% python3 -q
>>> import numpy as np
>>> np.set_printoptions(precision=1, suppress=True, linewidth=200, floatmode="fixed")
>>> rnd = lambda a: np.round(a, 1) + 0
>>> K = np.load("data.npy")
>>> print(K)
[[2 1 1 2 2 1 0 0 2]
 [2 0 1 1 0 0 2 1 1]
 [1 1 0 0 2 1 2 1 2]
 [2 2 0 1 2 0 1 2 1]
 [0 1 1 0 1 0 2 2 0]
 [2 2 1 1 0 1 2 0 0]
 [1 2 2 2 2 0 0 2 2]
 [0 1 2 1 0 0 1 0 2]
 [2 0 1 2 0 1 2 2 0]
 [2 2 2 1 2 1 0 1 0]
 [1 0 0 0 1 2 2 1 0]
 [1 2 2 0 2 2 0 1 1]
 [2 2 2 0 2 1 2 0 2]
 [2 0 1 0 1 0 1 0 0]]
>>> B = K[0, 0] * K[1:] - np.outer(K[1:, 0], K[0])
>>> print(B)
[[ 0 -2  0 -2 -4 -2  4  2 -2]
 [ 0  1 -1 -2  2  1  4  2  2]
 [ 0  2 -2 -2  0 -2  2  4 -2]
 [ 0  2  2  0  2  0  4  4  0]
 [ 0  2  0 -2 -4  0  4  0 -4]
 [ 0  3  3  2  2 -1  0  4  2]
 [ 0  2  4  2  0  0  2  0  4]
 [ 0 -2  0  0 -4  0  4  4 -4]
 [ 0  2  2 -2  0  0  0  2 -4]
 [ 0 -1 -1 -2  0  3  4  2 -2]
 [ 0  3  3 -2  2  3  0  2  0]
 [ 0  2  2 -4  0  0  4  0  0]
 [ 0 -2  0 -4 -2 -2  2  0 -4]]
>>> print(K[:, 0] / K[0, 0])
[1.0 1.0 0.5 1.0 0.0 1.0 0.5 0.0 1.0 1.0 0.5 0.5 1.0 1.0]
>>> print(np.linalg.matrix_rank(B), np.linalg.matrix_rank(K))
8 9
>>> data = np.loadtxt("block5.csv", delimiter=",")
>>> print(data)
[[0.1 0.0 2.0 0.0 0.0 2.0 3.0 2.0 2.0 0.0 3.0 1.0 1.0 2.0 0.0 0.0]
 [0.0 2.1 2.0 0.0 1.0 1.0 0.0 3.0 1.0 3.0 3.0 1.0 2.0 3.0 0.0 3.0]
 [3.0 2.0 3.1 2.0 3.0 3.0 0.0 2.0 2.0 2.0 1.0 0.0 2.0 2.0 0.0 2.0]
 [3.0 2.0 0.0 0.1 3.0 2.0 0.0 2.0 1.0 0.0 1.0 2.0 0.0 3.0 3.0 1.0]
 [1.0 1.0 0.0 3.0 0.1 1.0 2.0 0.0 2.0 1.0 0.0 3.0 3.0 1.0 2.0 2.0]
 [3.0 2.0 2.0 2.0 3.0 1.1 1.0 3.0 1.0 3.0 0.0 1.0 2.0 2.0 1.0 1.0]
 [1.0 3.0 0.0 1.0 3.0 2.0 2.1 0.0 0.0 2.0 2.0 1.0 3.0 0.0 0.0 2.0]
 [1.0 2.0 0.0 1.0 3.0 1.0 1.0 2.1 0.0 0.0 2.0 1.0 1.0 1.0 1.0 2.0]
 [0.0 0.0 1.0 3.0 0.0 1.0 0.0 0.0 3.1 0.0 2.0 1.0 3.0 0.0 1.0 1.0]
 [0.0 1.0 1.0 3.0 3.0 1.0 2.0 1.0 1.0 3.1 1.0 3.0 3.0 0.0 3.0 0.0]
 [1.0 3.0 3.0 0.0 3.0 3.0 1.0 3.0 1.0 2.0 1.1 3.0 3.0 0.0 0.0 1.0]
 [2.0 2.0 3.0 2.0 3.0 1.0 1.0 0.0 3.0 0.0 1.0 2.1 0.0 0.0 3.0 2.0]
 [3.0 3.0 3.0 3.0 2.0 2.0 1.0 3.0 2.0 2.0 3.0 3.0 2.1 2.0 3.0 3.0]
 [2.0 0.0 0.0 0.0 3.0 1.0 3.0 0.0 1.0 0.0 2.0 0.0 0.0 1.1 1.0 0.0]
 [2.0 3.0 0.0 1.0 2.0 1.0 3.0 1.0 2.0 2.0 3.0 3.0 1.0 2.0 0.1 1.0]
 [0.0 0.0 2.0 0.0 0.0 2.0 3.0 2.0 2.0 0.0 3.0 1.0 1.0 2.0 0.0 0.1]]
>>> print(rnd(np.linalg.norm(K) ** 2 / np.linalg.norm(K, 2) ** 2))
1.5
>>> print(rnd(np.linalg.norm(K, 2)))
12.4
>>> print(rnd(np.linalg.norm(K, axis=1)))
[4.4 3.5 4.0 4.4 3.3 3.9 5.0 3.3 4.2 4.4 3.3 4.4 5.0 2.6]
>>> print(K[1] @ K[13])
7
>>> print(rnd(np.linalg.norm(K[1], 1)), rnd(np.linalg.norm(K[1], np.inf)))
8.0 2.0
>>> print(rnd(np.linalg.norm(K, axis=0)))
[6.0 5.3 5.1 4.1 5.6 3.7 5.6 4.6 4.8]
>>> print(np.linalg.norm(K, axis=1).argmax())
6
>>> print(rnd(np.linalg.norm(K[1] - K[13])))
2.2
>>> print(rnd(np.linalg.norm(K, 1)), rnd(np.linalg.norm(K, np.inf)))
20.0 13.0
